$ python3 -q
>>> import numpy as np
>>> np.set_printoptions(precision=2, suppress=True, linewidth=200, legacy="1.25")
>>> J = np.load("layer5.npy")
>>> J
array([[-1.36,  0.12,  1.66,  3.  ,  1.1 ,  0.05],
       [-1.13, -0.11,  1.92,  2.99,  1.12,  0.06],
       [-1.01,  0.09,  1.98,  3.04,  0.95, -0.09],
       [-0.85, -0.08,  2.1 ,  3.07,  0.94, -0.1 ],
       [-0.93,  0.11,  1.94,  3.08,  0.96, -0.17],
       [-1.01,  0.12,  1.86,  2.91,  1.12,  0.02],
       [-0.82, -0.11,  2.02,  2.89,  0.91,  0.02],
       [-0.83,  0.2 ,  2.15,  2.94,  1.07,  0.04],
       [-0.97, -0.08,  2.04,  3.08,  0.99,  0.06],
       [-0.97, -0.05,  1.87,  2.89,  1.24,  0.04],
       [-0.98,  0.17,  2.06,  2.95,  1.06, -0.02],
       [-0.06, -1.97,  2.99, -1.9 ,  0.05, -0.87],
       [-0.06, -2.  ,  3.22, -1.93,  0.06, -1.15],
       [ 0.03, -2.08,  3.1 , -1.96, -0.25, -1.05],
       [ 0.06, -1.99,  3.11, -2.08, -0.08, -1.01],
       [-0.04, -2.01,  3.08, -2.05,  0.1 , -0.88],
       [ 0.08, -1.98,  2.99, -1.9 ,  0.05, -1.04],
       [ 0.1 , -1.92,  2.89, -2.06,  0.04, -0.83],
       [-0.05, -1.84,  2.85, -1.91,  0.01, -0.95],
       [-0.04, -1.86,  3.04, -1.86, -0.01, -1.19],
       [-0.11, -2.14,  3.01, -1.98, -0.03, -1.08],
       [-0.11, -1.85,  2.81, -1.91, -0.01, -0.95],
       [-0.99, -1.12, -2.99,  0.68, -2.85, -1.95],
       [-0.76, -0.94, -3.07,  0.96, -2.96, -1.87],
       [-0.99, -1.13, -2.86,  1.03, -2.88, -2.21],
       [-1.04, -0.83, -2.88,  1.11, -3.07, -1.9 ],
       [-0.8 , -0.95, -3.06,  1.02, -2.88, -1.98],
       [-0.93, -0.92, -3.09,  0.79, -3.06, -1.85],
       [-0.97, -1.  , -2.87,  1.  , -3.05, -1.96],
       [-1.  , -1.01, -3.07,  1.12, -2.95, -1.81],
       [-1.04, -1.05, -2.99,  1.08, -3.1 , -1.97],
       [-0.95, -1.  , -3.07,  0.82, -2.94, -1.96],
       [-0.8 , -1.05, -3.22,  1.03, -2.94, -1.98]])
>>> x = np.array([1, -2, -3, 3, -3, 0])
>>> target = J @ x
>>> np.round(np.linalg.lstsq(J, target)[0], 2) + 0
array([ 1., -2., -3.,  3., -3.,  0.])
>>> np.round(np.linalg.pinv(J) @ J, 2) + 0
array([[1., 0., 0., 0., 0., 0.],
       [0., 1., 0., 0., 0., 0.],
       [0., 0., 1., 0., 0., 0.],
       [0., 0., 0., 1., 0., 0.],
       [0., 0., 0., 0., 1., 0.],
       [0., 0., 0., 0., 0., 1.]])
>>> rng = np.random.default_rng(23056)
>>> target = target + 0.3 * rng.normal(size=33)
>>> target
array([ -0.38,  -0.99,  -0.65,  -0.75,  -0.95,  -1.86,  -0.82,  -2.1 ,  -0.79,  -2.04,  -1.53, -11.54, -11.82, -10.23, -10.95, -11.99, -10.99, -11.25, -11.29, -11.09, -10.58, -10.69,  20.81,  22.09,
        21.69,  21.79,  21.71,  21.32,  21.43,  23.07,  22.26,  22.02,  23.38])
>>> coef, *_ = np.linalg.lstsq(J, target)
>>> coef
array([ 0.7 , -1.95, -3.1 ,  2.9 , -2.85, -0.03])
>>> [round(float(np.linalg.norm(np.linalg.solve(J.T @ J + lam * np.eye(6), J.T @ target))), 2) for lam in (0, 1, 10, 100)]
[5.52, 4.7, 4.51, 3.48]
>>> coef.round()
array([ 1., -2., -3.,  3., -3., -0.])
>>> np.round(J.T @ (target - J @ coef), 2) + 0
array([0., 0., 0., 0., 0., 0.])
>>> other = J / np.sqrt((J ** 2).mean(axis=1, keepdims=True))
>>> np.linalg.matrix_rank(J - J.mean(axis=1, keepdims=True))
5
>>> np.linalg.norm(other, axis=1)
array([2.45, 2.45, 2.45, 2.45, 2.45, 2.45, 2.45, 2.45, 2.45, 2.45, 2.45, 2.45, 2.45, 2.45, 2.45, 2.45, 2.45, 2.45, 2.45, 2.45, 2.45, 2.45, 2.45, 2.45, 2.45, 2.45, 2.45, 2.45, 2.45, 2.45, 2.45, 2.45,
       2.45])
>>> other[20]
array([-0.06, -1.21,  1.7 , -1.12, -0.02, -0.61])
>>> cen = J - J.mean(axis=0)
>>> U, sig, VT = np.linalg.svd(cen, full_matrices=False)
>>> np.linalg.matrix_rank(cen)
6
>>> np.round(cen.mean(axis=0), 2) + 0
array([0., 0., 0., 0., 0., 0.])
>>> np.abs(VT[-1])
array([0.11, 0.5 , 0.11, 0.15, 0.43, 0.72])
>>> m1 = np.loadtxt("mat.csv", delimiter=",")
>>> m1
array([[-3., -1., -3.,  2.,  1., -3.,  1.,  1., -3., -2.,  1.],
       [ 1., -3., -1., -3.,  2.,  1., -3.,  1.,  1., -3., -2.],
       [-2.,  1., -3., -1., -3.,  2.,  1., -3.,  1.,  1., -3.],
       [-3., -2.,  1., -3., -1., -3.,  2.,  1., -3.,  1.,  1.],
       [ 1., -3., -2.,  1., -3., -1., -3.,  2.,  1., -3.,  1.],
       [ 1.,  1., -3., -2.,  1., -3., -1., -3.,  2.,  1., -3.],
       [-3.,  1.,  1., -3., -2.,  1., -3., -1., -3.,  2.,  1.],
       [ 1., -3.,  1.,  1., -3., -2.,  1., -3., -1., -3.,  2.],
       [ 2.,  1., -3.,  1.,  1., -3., -2.,  1., -3., -1., -3.],
       [-3.,  2.,  1., -3.,  1.,  1., -3., -2.,  1., -3., -1.],
       [-1., -3.,  2.,  1., -3.,  1.,  1., -3., -2.,  1., -3.]])
>>> q, vecs = np.linalg.qr(m1[:, :5])[0], np.linalg.qr(m1[:, 5:])[0]
>>> sig = np.linalg.svd(q.T @ vecs, compute_uv=False)
>>> sig
array([0.9 , 0.84, 0.53, 0.28, 0.25])
